$ python -q
>>> import numpy as np
>>> np.set_printoptions(precision=4, suppress=True, linewidth=200, legacy="1.25")
>>> m1 = np.loadtxt("layer3.csv", delimiter=",")
>>> m1
array([[-41.,  -4.,   1.,   3.],
       [ -4.,  41.,  -2.,   5.],
       [  5.,  -4.,  -3.,   5.],
       [ -5.,  -3.,  -4., -22.]])
>>> t3 = np.stack([m1, 2 * m1, m1[::-1]])
>>> np.linalg.matrix_rank(t3)
array([4, 4, 4])
>>> np.linalg.matrix_rank(t3.reshape(3, -1))
2
>>> np.linalg.norm(t3, axis=(1, 2))
array([ 63.5767, 127.1535,  63.5767])
>>> t3.sum(axis=0)
array([[-128.,  -15.,   -1.,  -13.],
       [  -7.,  119.,   -9.,   20.],
       [  11.,   29.,  -11.,   20.],
       [ -56.,  -13.,  -11.,  -63.]])
>>> proj = np.triu(np.array([[1, 0, 0, 0], [1, 0, 2, 0], [1, 0, 0, 1], [2, 1, 2, 0]]), 1) + np.eye(4)
>>> out = proj @ m1 @ np.linalg.inv(proj)
>>> np.linalg.matrix_rank(out)
4
>>> np.trace(out), np.trace(m1)
(-25.0, -25.0)
>>> out = m1 / np.sqrt((m1 ** 2).mean(axis=1, keepdims=True))
>>> out[2]
array([ 1.1547, -0.9238, -0.6928,  1.1547])
>>> np.linalg.matrix_rank(m1 - m1.mean(axis=1, keepdims=True))
3
>>> m1 - m1.mean(axis=1, keepdims=True)
array([[-30.75,   6.25,  11.25,  13.25],
       [-14.  ,  31.  , -12.  ,  -5.  ],
       [  4.25,  -4.75,  -3.75,   4.25],
       [  3.5 ,   5.5 ,   4.5 , -13.5 ]])
>>> np.linalg.matrix_rank(out) == np.linalg.matrix_rank(m1)
True
>>> round(np.linalg.eigvals(m1).sum().real, 4)
-25.0
>>> np.kron(np.eye(2, dtype=int), m1)
array([[-41.,  -4.,   1.,   3.,  -0.,  -0.,   0.,   0.],
       [ -4.,  41.,  -2.,   5.,  -0.,   0.,  -0.,   0.],
       [  5.,  -4.,  -3.,   5.,   0.,  -0.,  -0.,   0.],
       [ -5.,  -3.,  -4., -22.,  -0.,  -0.,  -0.,  -0.],
       [ -0.,  -0.,   0.,   0., -41.,  -4.,   1.,   3.],
       [ -0.,   0.,  -0.,   0.,  -4.,  41.,  -2.,   5.],
       [  0.,  -0.,  -0.,   0.,   5.,  -4.,  -3.,   5.],
       [ -0.,  -0.,  -0.,  -0.,  -5.,  -3.,  -4., -22.]])
>>> np.poly(m1)
array([      1.,      25.,   -1594.,  -42961., -158736.])
>>> np.einsum("ii->", m1)
-25.0
>>> mat = np.loadtxt("x.csv", delimiter=",")
>>> mat
array([[ 0.1   , -1.2   ,  0.5   , -0.7   ],
       [ 0.0966, -1.208 ,  0.5013, -0.7313]])
>>> out = mat / np.sqrt((mat ** 2).mean(axis=1, keepdims=True))
>>> np.linalg.matrix_rank(mat - mat.mean(axis=1, keepdims=True))
2
>>> out[1]
array([ 0.1287, -1.609 ,  0.6677, -0.9741])
>>> np.linalg.norm(out, axis=1)
array([2., 2.])
>>> mat.ravel(order="F")
array([ 0.1   ,  0.0966, -1.2   , -1.208 ,  0.5   ,  0.5013, -0.7   , -0.7313])
>>> mat.reshape(-1, 2)
array([[ 0.1   , -1.2   ],
       [ 0.5   , -0.7   ],
       [ 0.0966, -1.208 ],
       [ 0.5013, -0.7313]])
>>> t3 = mat.reshape(2, 2, -1)
>>> t3.shape
(2, 2, 2)
>>> t3.sum(axis=1)
array([[ 0.6   , -1.9   ],
       [ 0.5979, -1.9393]])
>>> K = np.load("run15.npy")
>>> K
array([[  4.8313, -19.2943,   2.0954],
       [-19.6109,   1.7381,   3.5202],
       [-10.7104,  14.4097,   8.8118],
       [ 13.0148,  -0.9418,  15.1568],
       [  7.5909,  18.5032,  -0.1065],
       [ -1.6396,  -8.0689,  18.2265],
       [ 19.3633,  -2.2686,  -4.4628],
       [ -4.1327, -19.5521,   0.7988],
       [-13.0991, -10.3826,  10.9825],
       [  7.3586,  16.8236,  -7.9257],
       [ -1.0679, -12.5483,  15.537 ],
       [-14.454 ,  -0.3572, -13.8187],
       [-18.8371,  -1.2823,   6.597 ]])
>>> u, r1 = K[0], K[5]
>>> np.round(u @ u, 4)
400.0022
>>> np.round(u @ r1, 4)
185.9542
>>> pr = (u @ r1) / (u @ u) * u
>>> round((r1 - pr) @ u, 4)
0.0
>>> np.round(np.linalg.norm(u + r1) ** 2 + np.linalg.norm(u - r1) ** 2, 4)
1600.0058
>>> r1 - pr
array([-3.8856,  0.9007, 17.2524])
>>> pr
array([ 2.246 , -8.9696,  0.9741])
>>> np.linalg.matrix_rank(np.outer(u, r1))
1
>>> np.outer(u, r1)
array([[  -7.9214,  -38.9833,   88.0577],
       [  31.6349,  155.6838, -351.6676],
       [  -3.4356,  -16.9076,   38.1918]])
